In [1]: import numpy as np

In [2]: np.set_printoptions(precision=1, suppress=True, linewidth=200, sign=" ")

In [3]: F = np.loadtxt("sample11.csv", delimiter=",")

In [4]: print(F)
[[ -3.  -3.  -3.  -3.]
 [ -3.  -6.  -6.  -6.]
 [ -3.  -6.  -9.  -9.]
 [ -3.  -6.  -9. -12.]]

In [5]: q = F.astype(float).copy()

In [6]: for j in range(4):
   ...:     q[:, j] -= q[:, :j] @ (q[:, :j].T @ q[:, j])
   ...:     q[:, j] /= np.linalg.norm(q[:, j])
   ...: 

In [7]: print(q.round(1) + 0)
[[-0.5  0.9  0.   0. ]
 [-0.5 -0.3  0.8  0. ]
 [-0.5 -0.3 -0.4  0.7]
 [-0.5 -0.3 -0.4 -0.7]]

In [8]: q, R = np.linalg.qr(F)

In [9]: print(abs(R[0, 0]), round(float(np.linalg.norm(F[:, 0])), 1))
6.0 6.0

In [10]: print(np.allclose(R.T @ R, F.T @ F))
True

In [11]: print(q.round(1) + 0)
[[-0.5  0.9  0.   0. ]
 [-0.5 -0.3  0.8  0. ]
 [-0.5 -0.3 -0.4 -0.7]
 [-0.5 -0.3 -0.4  0.7]]

In [12]: print(np.round(q.T @ q, 1) + 0)
[[ 1.  0.  0.  0.]
 [ 0.  1.  0.  0.]
 [ 0.  0.  1.  0.]
 [ 0.  0.  0.  1.]]

In [13]: print(q.shape, R.shape)
(4, 4) (4, 4)

In [14]: print(q @ R)
[[ -3.  -3.  -3.  -3.]
 [ -3.  -6.  -6.  -6.]
 [ -3.  -6.  -9.  -9.]
 [ -3.  -6.  -9. -12.]]

In [15]: print(np.linalg.matrix_power(F, 2))
[[  36.   63.   81.   90.]
 [  63.  117.  153.  171.]
 [  81.  153.  207.  234.]
 [  90.  171.  234.  270.]]

In [16]: np.linalg.determinant(F)
AttributeError: module 'numpy.linalg' has no attribute 'determinant'


In [17]: print(np.allclose(F, F.T))
True

In [18]: assert F == F.T
ValueError: The truth value of an array with more than one element is ambiguous. Use a.any() or a.all()


In [19]: evals, V = np.linalg.eig(F)

In [20]: print(np.sort(np.linalg.eigvals(F.T)))
[-24.9  -3.   -1.3  -0.8]

In [21]: print(np.round(F @ V[:, 0] - evals[0] * V[:, 0], 1) + 0)
[ 0.  0.  0.  0.]

In [22]: u, v = F[3], F[2]

In [23]: print(u @ u)
270.0

In [24]: p = (u @ v) / (u @ u) * u

In [25]: print(p)
[ -2.6  -5.2  -7.8 -10.4]

In [26]: print(round(np.linalg.norm(u + v) ** 2 + np.linalg.norm(u - v) ** 2, 1))
954.0

In [27]: print(np.outer(u, v))
[[   9.   18.   27.   27.]
 [  18.   36.   54.   54.]
 [  27.   54.   81.   81.]
 [  36.   72.  108.  108.]]

In [28]: feats = np.load("arr.npy")

In [29]: print(feats)
[[ 0  0  0  3]
 [ 0  0  2  0]
 [ 0  0  0  0]
 [ 0  3  0  0]]

In [30]: rank = np.linalg.matrix_rank(feats)

In [31]: print(rank)
3

In [32]: N = np.linalg.svd(feats)[2][rank:].T

In [33]: print(np.allclose(feats @ N, 0))
True

In [34]: hat = np.triu(np.array([[-1, -1, 0, 1], [-1, 2, 2, 2], [0, -2, 2, -2], [0, 0, -2, -2]]), 1) + np.eye(4)

In [35]: A2 = hat @ feats @ np.linalg.inv(hat)

In [36]: print(np.trace(A2), np.trace(feats))
0.0 0

In [37]: print(round(np.linalg.det(A2), 1))
0.0

In [38]: ang = np.radians(72)

In [39]: R = np.eye(4)

In [40]: R[3, 3] = R[1, 1] = np.cos(ang)

In [41]: R[3, 1], R[1, 3] = -np.sin(ang), np.sin(ang)

In [42]: print(R)
[[ 1.   0.   0.   0. ]
 [ 0.   0.3  0.   1. ]
 [ 0.   0.   1.   0. ]
 [ 0.  -1.   0.   0.3]]

In [43]: A2 = feats @ R.T

In [44]: print(round(float(np.linalg.det(R)), 1), round(float(np.trace(R)), 1))
1.0 2.6

In [45]: print(np.abs(A2 - feats).max(axis=0))
[ 0.   2.9  0.   2.9]

In [46]: print(np.allclose(np.linalg.norm(feats, axis=1), np.linalg.norm(A2, axis=1)))
True

In [47]: def softmax(z):
    ...:     e = np.exp(z - z.max(axis=-1, keepdims=True))
    ...:     return e / e.sum(axis=-1, keepdims=True)
    ...: 

In [48]: print(softmax(feats).sum(axis=1))
[ 1.  1.  1.  1.]

In [49]: print(softmax(feats[2]))
[ 0.2  0.2  0.2  0.2]

In [50]: print(softmax(10 * feats[2]))
[ 0.2  0.2  0.2  0.2]

In [51]: S = feats @ feats.T / np.sqrt(4)

In [52]: print(np.round(softmax(S), 1) + 0)
[[ 1.   0.   0.   0. ]
 [ 0.1  0.7  0.1  0.1]
 [ 0.2  0.2  0.2  0.2]
 [ 0.   0.   0.   1. ]]

In [53]: K = np.array([[-15.0, 5.0, 11.0, -7.0],
    ...:     [12.0, -8.0, -12.0, 6.0],
    ...:     [-10.0, 9.0, 12.0, -5.0],
    ...:     [24.0, -1.0, -12.0, 11.0]])

In [54]: rng = np.random.default_rng(83455)

In [55]: z = rng.permutation(4)

In [56]: print(z)
[ 1  0  3  2]

In [57]: A2 = K[z][:, z]

In [58]: print(np.sort(np.abs(np.linalg.eigvals(A2))))
[ 1.  1.  2.  2.]

In [59]: print(np.allclose(A2, K))
False

In [60]: print(A2)
[[ -8.  12.   6. -12.]
 [  5. -15.  -7.  11.]
 [ -1.  24.  11. -12.]
 [  9. -10.  -5.  12.]]

In [61]: vec = np.array([1, 2, 0, 0])

In [62]: y = A2 @ vec

In [63]: coef, lr = np.zeros(4), 1 / np.linalg.norm(A2, 2) ** 2

In [64]: for i in range(30):
    ...:     coef -= lr * A2.T @ (A2 @ coef - y)
    ...:     if i % 5 == 0: print(i, round(np.linalg.norm(A2 @ coef - y), 1))
    ...: 
0 17.0
5 12.4
10 9.1
15 6.7
20 4.9
25 3.6

In [65]: print(coef)
[ 0.8  1.6  0.7 -0.1]

In [66]: A = np.load("case19.npy")

In [67]: print(A)
[[ 0.2 -0.3 -0.3]
 [ 1.1 -1.3 -1.4]
 [ 0.1 -0.1 -0.1]]

In [68]: # row 1 dominates

In [69]: U, s, Vt = np.linalg.svd(A)

In [70]: print(s.round(1) + 0)
[ 2.3  0.   0. ]

In [71]: A2 = U[:, :1] @ np.diag(s[:1]) @ Vt[:1]

In [72]: print(round(np.linalg.norm(A - A2) / np.linalg.norm(A), 1))
0.0

In [73]: print(round(np.linalg.norm(A - A2, 2), 1), round(s[1], 1))
0.0 0.0

In [74]: print(np.linalg.matrix_rank(A2))
1

In [75]: m1 = np.load("x.npy")

In [76]: print(m1)
[[-7.  6.  0.]
 [-4. -5.  0.]
 [ 0.  0.  4.]]

In [77]: u = np.array([1, 1, 1])

In [78]: A2 = m1 + np.outer(u, np.eye(3)[2])

In [79]: print(np.linalg.matrix_rank(np.linalg.inv(A2) - np.linalg.inv(m1), tol=1e-8))
1

In [80]: print(A2)
[[-7.  6.  1.]
 [-4. -5.  1.]
 [ 0.  0.  5.]]

In [81]: arr = np.array([[1.2, -3.2, -2.2],
    ...:     [-0.1, -1.9, -0.9],
    ...:     [-3.7, 1.7, 2.7],
    ...:     [0.0, -2.0, -1.0],
    ...:     [-0.9, -1.1, -0.1],
    ...:     [-1.7, -0.3, 0.7],
    ...:     [-0.4, -1.6, -0.6],
    ...:     [-2.1, 0.1, 1.1],
    ...:     [-1.1, -0.9, 0.1],
    ...:     [-0.1, -1.9, -0.9],
    ...:     [-1.9, -0.1, 0.9],
    ...:     [-1.8, -0.2, 0.8],
    ...:     [-1.2, -0.8, 0.2],
    ...:     [-0.7, -1.3, -0.3],
    ...:     [-0.7, -1.3, -0.3],
    ...:     [-0.6, -1.4, -0.4]])

In [82]: print(arr)
[[ 1.2 -3.2 -2.2]
 [-0.1 -1.9 -0.9]
 [-3.7  1.7  2.7]
 [ 0.  -2.  -1. ]
 [-0.9 -1.1 -0.1]
 [-1.7 -0.3  0.7]
 [-0.4 -1.6 -0.6]
 [-2.1  0.1  1.1]
 [-1.1 -0.9  0.1]
 [-0.1 -1.9 -0.9]
 [-1.9 -0.1  0.9]
 [-1.8 -0.2  0.8]
 [-1.2 -0.8  0.2]
 [-0.7 -1.3 -0.3]
 [-0.7 -1.3 -0.3]
 [-0.6 -1.4 -0.4]]

In [83]: cen = arr - arr.mean(axis=0)

In [84]: U, s, Vt = np.linalg.svd(cen, full_matrices=False)

In [85]: print(np.abs(Vt[0]).argmax())
0

In [86]: print(np.round(s ** 2 / (s ** 2).sum(), 1) + 0)
[ 1.  0.  0.]

In [87]: print((np.sign(U[:, 0]) == np.sign(U[0, 0])).astype(int))
[ 1  1  0  1  1  0  1  0  0  1  0  0  0  1  1  1]

In [88]: print(np.abs(U[:, 0]).argmax())
2

In [89]: print(Vt[0] * np.sign(Vt[0, np.abs(Vt[0]).argmax()]))
[ 0.6 -0.6 -0.6]

In [90]: print(s.round(1) + 0)
[ 7.5  0.   0. ]
